$ python -q
>>> import numpy as np
>>> np.set_printoptions(precision=3, suppress=True, linewidth=140)
>>> rd = lambda a: np.round(a, 3) + 0
>>> A = np.load("sample14.npy")
>>> A
array([[ -0.2  ,   0.7  ,  -0.5  ,  -8.425,  -0.3  ,  -0.2  ,   2.8  ,   0.6  ,  -0.4  ,   1.2  ,   0.1  ,  -1.7  ],
       [ -1.4  ,  -0.6  ,  -0.2  ,  -6.132,   0.   ,   0.5  ,   2.   ,   0.   ,  -0.6  ,  -0.6  ,  -2.2  ,  -1.2  ],
       [ -0.8  ,   0.   ,  -1.3  ,   9.548,   1.3  ,  -1.6  ,   0.3  ,   0.1  ,  -1.3  ,  -1.4  ,  -1.   ,   1.9  ],
       [  0.5  ,  -0.7  ,  -1.   ,   5.224,   0.7  ,  -1.   ,  -1.3  ,  -0.6  ,   1.9  ,   1.1  ,   0.4  ,   1.   ],
       [  1.   ,  -1.2  ,   0.3  ,  -5.589,  -0.3  ,  -0.4  ,   0.4  ,   0.7  ,  -0.1  ,  -0.6  ,   1.6  ,  -1.1  ],
       [  0.1  ,  -0.4  ,  -2.2  ,   2.42 ,  -1.1  ,  -2.1  ,   0.4  ,  -0.1  ,  -0.2  ,  -1.   ,  -0.4  ,   0.5  ],
       [ -0.5  ,   0.8  ,   0.8  ,  -0.996,  -1.   ,   0.2  ,   2.5  ,  -0.1  ,   0.1  ,   0.8  ,   0.5  ,  -0.2  ],
       [  0.   ,  -0.2  ,   0.7  ,  -4.576,   1.5  ,  -0.1  ,   0.7  ,   0.   ,  -0.9  ,  -0.4  ,  -0.1  ,  -0.9  ],
       [  0.1  ,  -1.2  ,   1.   ,  -3.014,  -0.9  ,   0.6  ,   0.6  ,   0.7  ,   0.6  ,  -0.1  ,   1.9  ,  -0.6  ],
       [ -0.9  ,  -0.3  ,  -0.8  ,  -2.027,   0.1  ,  -1.3  ,  -0.3  ,   0.5  ,  -1.1  ,   0.9  ,   0.1  ,  -0.4  ],
       [ -0.7  ,  -0.9  ,  -0.7  ,  -4.032,  -0.4  ,  -0.1  ,  -0.6  ,  -1.2  ,  -0.7  ,   0.2  ,  -1.2  ,  -0.8  ],
       [  0.4  ,   0.9  ,  -1.5  ,   0.622,  -1.5  ,   0.4  ,  -1.3  ,   0.2  ,  -2.1  ,  -1.7  ,  -1.   ,   0.1  ],
       [ -0.5  ,  -1.1  ,  -0.7  ,  -7.708,  -0.6  ,   1.   ,  -1.4  ,   0.7  ,   0.9  ,   0.1  ,   1.   ,  -1.5  ],
       [ -0.1  ,  -0.9  ,   1.2  ,   0.523,   1.8  ,   0.   ,  -0.9  ,   1.   ,   0.2  ,  -2.2  ,  -0.8  ,   0.1  ],
       [  0.   ,   0.2  ,  -2.6  ,   2.123,  -1.3  ,   0.2  ,  -1.8  ,   1.2  ,   0.7  ,   1.8  ,  -0.3  ,   0.4  ],
       [ -1.1  ,   1.8  ,  -0.9  ,  -2.472,  -0.7  ,  -1.4  ,  -0.1  ,   1.   ,   0.2  ,  -2.5  ,  -1.9  ,  -0.5  ],
       [  0.7  ,  -0.2  ,  -0.3  , -11.378,  -2.1  ,   0.7  ,  -0.7  ,  -0.3  ,  -0.6  ,  -0.3  ,   1.1  ,  -2.3  ],
       [ -0.8  ,  -0.8  ,  -0.4  ,   3.569,   1.2  ,   0.3  ,   0.2  ,   0.6  ,   1.   ,  -0.4  ,  -0.3  ,   0.7  ],
       [  0.5  ,  -0.8  ,  -0.9  ,  -5.454,  -0.2  ,   0.6  ,   0.3  ,  -0.6  ,   0.1  ,   0.   ,  -0.9  ,  -1.1  ],
       [ -1.   ,   1.   ,   0.3  ,   9.919,   0.   ,   0.7  ,  -1.9  ,   1.1  ,  -0.6  ,  -1.4  ,   1.3  ,   2.   ],
       [  0.7  ,  -0.5  ,  -0.8  ,  -0.236,  -0.3  ,   0.8  ,  -0.3  ,   0.1  ,  -0.9  ,  -1.6  ,  -1.6  ,  -0.1  ],
       [ -0.1  ,  -1.   ,  -0.2  ,  -7.946,   0.   ,  -0.8  ,  -1.2  ,  -0.5  ,   2.2  ,   1.2  ,  -0.6  ,  -1.6  ],
       [  0.8  ,  -0.9  ,  -0.2  ,  -1.992,  -0.9  ,  -0.4  ,   0.7  ,   0.5  ,  -0.8  ,   0.7  ,   0.2  ,  -0.4  ],
       [  0.9  ,   0.6  ,   1.2  ,   4.868,  -1.   ,   0.5  ,   0.9  ,  -0.8  ,   2.1  ,  -0.1  ,   1.4  ,   1.   ],
       [  0.7  ,  -1.   ,   0.4  ,   6.592,   0.5  ,   0.5  ,   0.6  ,  -2.6  ,  -0.4  ,   0.2  ,  -2.2  ,   1.3  ],
       [  0.6  ,  -0.7  ,  -1.   ,  -7.141,   0.6  ,   0.2  ,   1.2  ,   0.9  ,   0.9  ,  -0.8  ,  -1.3  ,  -1.4  ]])
>>> cov = np.cov(A, rowvar=False)
>>> np.argsort(-A.std(axis=0).round(6), kind="stable")
array([ 3,  6, 10, 11,  9,  8,  2,  4,  7,  5,  1,  0])
>>> rd(np.corrcoef(A[:, 1], A[:, 0])[0, 1])
np.float64(-0.302)
>>> rd(np.median(A, axis=0))
array([ 0.  , -0.55, -0.45, -2.01, -0.3 ,  0.2 ,  0.25,  0.15, -0.15, -0.2 , -0.3 , -0.4 ])
>>> rd(A.std(axis=0))
array([0.686, 0.789, 0.947, 5.541, 0.947, 0.807, 1.208, 0.826, 1.037, 1.088, 1.146, 1.104])
>>> np.argwhere(np.triu(np.abs(np.corrcoef(A.T)) > 0.8, 1))
array([[ 3, 11]])
>>> x0 = np.array([2, 3, 5, 3, 2, 5, 1, 0, 1, 0, 4, 2])
>>> y = A @ x0
>>> rd(np.linalg.solve(A.T @ A, A.T @ y))
array([2., 3., 5., 3., 2., 5., 1., 0., 1., 0., 4., 2.])
>>> rng = np.random.default_rng(42)
>>> y = y + 0.3 * rng.normal(size=26)
>>> rd(y)
array([-28.184, -31.608,  14.169,  10.454, -15.552, -18.231,   5.65 , -10.823,   1.353, -21.137, -28.432, -10.101, -26.604,   4.907,
        -8.991, -25.874, -36.923,   9.719, -24.798,  42.442,  -9.263, -36.842, -11.609,  35.258,  17.548, -31.129])
>>> b, *_ = np.linalg.lstsq(A, y)
>>> rd(A.T @ (y - A @ b))
array([0., 0., 0., 0., 0., 0., 0., 0., 0., 0., 0., 0.])
>>> rd(np.linalg.norm(y - A @ b))
np.float64(1.052)
>>> [round(float(np.linalg.norm(np.linalg.solve(A.T @ A + lam * np.eye(12), A.T @ y))), 2) for lam in (0, 1, 10, 100)]
[9.96, 9.49, 7.79, 4.06]
>>> rd(b)
array([ 2.04 ,  3.029,  5.003,  3.553,  2.029,  5.066,  0.96 ,  0.013,  0.954,  0.052,  3.993, -0.752])
>>> dist = np.linalg.norm(A[:, None] - A[None], axis=-1)
>>> np.flatnonzero(dist[25] < dist.mean() / 2)
array([ 0,  1,  4, 18, 25])
>>> (dist + 1e9 * np.eye(26)).round(6).argmin(axis=1)
array([25, 18, 19, 17,  8, 17, 22, 18, 22, 22, 18, 20, 21, 20,  5, 20, 12,  3, 10,  2, 11, 12,  9,  3,  3, 18])
>>> print(dist.mean(axis=1).argmax())
19
>>> np.unravel_index(dist.round(6).argmax(), dist.shape)
(np.int64(16), np.int64(19))
>>> rd(dist[:5, :5])
array([[ 0.   ,  4.345, 18.902, 14.885,  5.048],
       [ 4.345,  0.   , 16.4  , 12.96 ,  5.031],
       [18.902, 16.4  ,  0.   ,  6.633, 16.08 ],
       [14.885, 12.96 ,  6.633,  0.   , 11.738],
       [ 5.048,  5.031, 16.08 , 11.738,  0.   ]])
>>> q, Rm = np.linalg.qr(A)
>>> rd(abs(Rm[0, 0])), rd(np.linalg.norm(A[:, 0]))
(np.float64(3.503), np.float64(3.503))
>>> q.shape, Rm.shape
((26, 12), (12, 12))
>>> rd(q.T @ q)
array([[1., 0., 0., 0., 0., 0., 0., 0., 0., 0., 0., 0.],
       [0., 1., 0., 0., 0., 0., 0., 0., 0., 0., 0., 0.],
       [0., 0., 1., 0., 0., 0., 0., 0., 0., 0., 0., 0.],
       [0., 0., 0., 1., 0., 0., 0., 0., 0., 0., 0., 0.],
       [0., 0., 0., 0., 1., 0., 0., 0., 0., 0., 0., 0.],
       [0., 0., 0., 0., 0., 1., 0., 0., 0., 0., 0., 0.],
       [0., 0., 0., 0., 0., 0., 1., 0., 0., 0., 0., 0.],
       [0., 0., 0., 0., 0., 0., 0., 1., 0., 0., 0., 0.],
       [0., 0., 0., 0., 0., 0., 0., 0., 1., 0., 0., 0.],
       [0., 0., 0., 0., 0., 0., 0., 0., 0., 1., 0., 0.],
       [0., 0., 0., 0., 0., 0., 0., 0., 0., 0., 1., 0.],
       [0., 0., 0., 0., 0., 0., 0., 0., 0., 0., 0., 1.]])
>>> rd(np.abs(np.diag(Rm)))
array([ 3.503,  4.127,  5.196, 27.647,  3.874,  3.575,  5.566,  3.806,  5.026,  4.991,  3.282,  0.091])
>>> E = np.load("w.npy")
>>> print(E)
[[1.3 2.  2.  0.  1.  2.  1.  2.  1.  2.  1.  2.  0.  0. ]
 [2.  0.3 2.  1.  1.  2.  1.  0.  0.  1.  2.  1.  2.  0. ]
 [0.  2.  1.3 2.  0.  0.  2.  1.  0.  2.  0.  1.  1.  0. ]
 [2.  0.  2.  2.3 0.  1.  1.  2.  2.  0.  1.  0.  2.  1. ]
 [0.  0.  1.  1.  2.3 0.  0.  2.  0.  2.  0.  2.  0.  0. ]
 [0.  1.  0.  0.  2.  1.3 0.  0.  1.  2.  1.  1.  0.  1. ]
 [2.  1.  2.  1.  2.  1.  2.3 0.  0.  2.  0.  1.  2.  0. ]
 [2.  2.  1.  1.  1.  1.  2.  0.3 0.  0.  2.  0.  0.  0. ]
 [2.  2.  0.  1.  2.  1.  0.  2.  0.3 0.  1.  2.  0.  1. ]
 [1.  1.  2.  0.  0.  2.  2.  0.  2.  2.3 1.  0.  0.  1. ]
 [0.  1.  0.  1.  1.  0.  0.  2.  1.  1.  1.3 2.  1.  0. ]
 [1.  2.  0.  0.  2.  2.  1.  0.  0.  2.  1.  2.3 1.  1. ]
 [1.  2.  1.  0.  0.  1.  0.  2.  0.  2.  1.  2.  0.3 2. ]
 [1.  2.  2.  0.  1.  2.  1.  2.  1.  2.  1.  2.  0.  0.3]]
>>> A2 = E / np.sqrt((E ** 2).mean(axis=1, keepdims=True))
>>> np.linalg.matrix_rank(A2) == np.linalg.matrix_rank(E)
np.True_
>>> rd(A2[12])
array([0.762, 1.525, 0.762, 0.   , 0.   , 0.762, 0.   , 1.525, 0.   , 1.525, 0.762, 1.525, 0.229, 1.525])
>>> A2 = np.array([[1, 3, -3],
...     [0, -1, 5],
...     [-2, -5, 2],
...     [-4, 1, -2],
...     [-1, 4, -2],
...     [0, 3, 1],
...     [-3, 1, 2],
...     [-2, -5, 1],
...     [5, -2, -4],
...     [5, 1, -3],
...     [-5, -3, -5],
...     [3, 3, 0],
...     [3, 5, 4],
...     [5, -5, 1]])
>>> np.linalg.matrix_rank(np.vstack([E, A2.T]))
np.int64(14)
>>> data = np.loadtxt("data.csv", delimiter=",")
>>> data
array([[0., 0., 0., 0., 0., 0., 0., 0., 0., 0., 0., 1., 0.],
       [0., 0., 0., 1., 0., 0., 0., 0., 0., 0., 1., 0., 0.],
       [0., 0., 0., 0., 0., 0., 0., 0., 0., 0., 0., 0., 1.],
       [0., 1., 0., 0., 0., 0., 0., 0., 0., 0., 0., 0., 0.],
       [0., 0., 0., 0., 0., 0., 0., 0., 1., 0., 1., 0., 0.],
       [0., 0., 0., 0., 0., 0., 0., 0., 0., 0., 1., 1., 0.],
       [0., 0., 0., 0., 0., 0., 0., 0., 0., 0., 0., 1., 0.],
       [0., 0., 0., 0., 0., 0., 0., 0., 1., 1., 0., 0., 0.],
       [0., 0., 0., 0., 1., 0., 0., 1., 0., 0., 0., 0., 1.],
       [0., 0., 0., 0., 0., 0., 0., 1., 0., 0., 0., 0., 0.],
       [0., 1., 0., 0., 1., 1., 0., 0., 0., 0., 0., 0., 0.],
       [1., 0., 0., 0., 0., 1., 1., 0., 0., 0., 0., 0., 0.],
       [0., 0., 1., 0., 0., 0., 0., 0., 1., 0., 0., 0., 0.]])
>>> # row 6 repeats row 0
>>> rk = np.linalg.matrix_rank(data)
>>> rk
np.int64(12)
>>> null = np.linalg.svd(data)[2][rk:].T
>>> [int(np.linalg.matrix_rank(data[:, :j + 1])) for j in range(13)]
[1, 2, 3, 4, 5, 6, 6, 7, 8, 9, 10, 11, 12]
>>> rd(data @ null)
array([[0.],
       [0.],
       [0.],
       [0.],
       [0.],
       [0.],
       [0.],
       [0.],
       [0.],
       [0.],
       [0.],
       [0.],
       [0.]])
>>> print(null.shape)
(13, 1)
>>> np.allclose(data @ null, 0)
True
>>> print(rd(null[:, 0] / null[np.abs(null[:, 0]).round(6).argmax(), 0]))
[ 1.  0.  0.  0.  0.  0. -1.  0.  0.  0.  0.  0.  0.]
>>> np.linalg.matrix_rank(data.T @ data), np.linalg.matrix_rank(data @ data.T)
(np.int64(12), np.int64(12))
>>> [int(np.linalg.matrix_rank(data[:i])) for i in range(1, len(data) + 1)]
[1, 2, 3, 4, 5, 6, 6, 7, 8, 9, 10, 11, 12]
>>> [int(np.linalg.matrix_rank(np.delete(data, i, axis=0))) for i in range(13)]
[12, 11, 11, 11, 11, 11, 12, 11, 11, 11, 11, 11, 11]
>>> F = np.array([[1.1, -1.6, -1.6, 0.1],
...     [-0.3, -1.1, 0.6, -0.3],
...     [-0.5, 1.3, 0.2, 0.6],
...     [1.0, 1.2, 1.8, 0.5],
...     [0.1, -0.1, -0.2, 1.3],
...     [-0.6, 0.0, -0.3, -0.1],
...     [0.0, -0.6, -1.5, 1.4],
...     [0.0, -0.9, 0.6, -0.4],
...     [0.2, 1.4, 0.7, -0.8],
...     [-0.9, -0.7, 0.7, 2.0],
...     [1.2, -0.4, 0.5, -1.3],
...     [-0.9, 0.7, -0.6, -0.9],
...     [-0.1, 0.9, -0.1, -0.9],
...     [0.6, 0.9, -0.1, 0.9]])
>>> F[:, 1] *= 10
>>> F
array([[  1.1, -16. ,  -1.6,   0.1],
       [ -0.3, -11. ,   0.6,  -0.3],
       [ -0.5,  13. ,   0.2,   0.6],
       [  1. ,  12. ,   1.8,   0.5],
       [  0.1,  -1. ,  -0.2,   1.3],
       [ -0.6,   0. ,  -0.3,  -0.1],
       [  0. ,  -6. ,  -1.5,   1.4],
       [  0. ,  -9. ,   0.6,  -0.4],
       [  0.2,  14. ,   0.7,  -0.8],
       [ -0.9,  -7. ,   0.7,   2. ],
       [  1.2,  -4. ,   0.5,  -1.3],
       [ -0.9,   7. ,  -0.6,  -0.9],
       [ -0.1,   9. ,  -0.1,  -0.9],
       [  0.6,   9. ,  -0.1,   0.9]])
>>> # column 1 is much longer than the rest
>>> Xs = (F - F.mean(axis=0)) / F.std(axis=0)
>>> print(rd(Xs.std(axis=0)))
[1. 1. 1. 1.]
>>> b = np.linalg.lstsq(np.delete(Xs, 3, axis=1), Xs[:, 3])[0]
>>> rd(b)
array([-0.188, -0.141, -0.044])
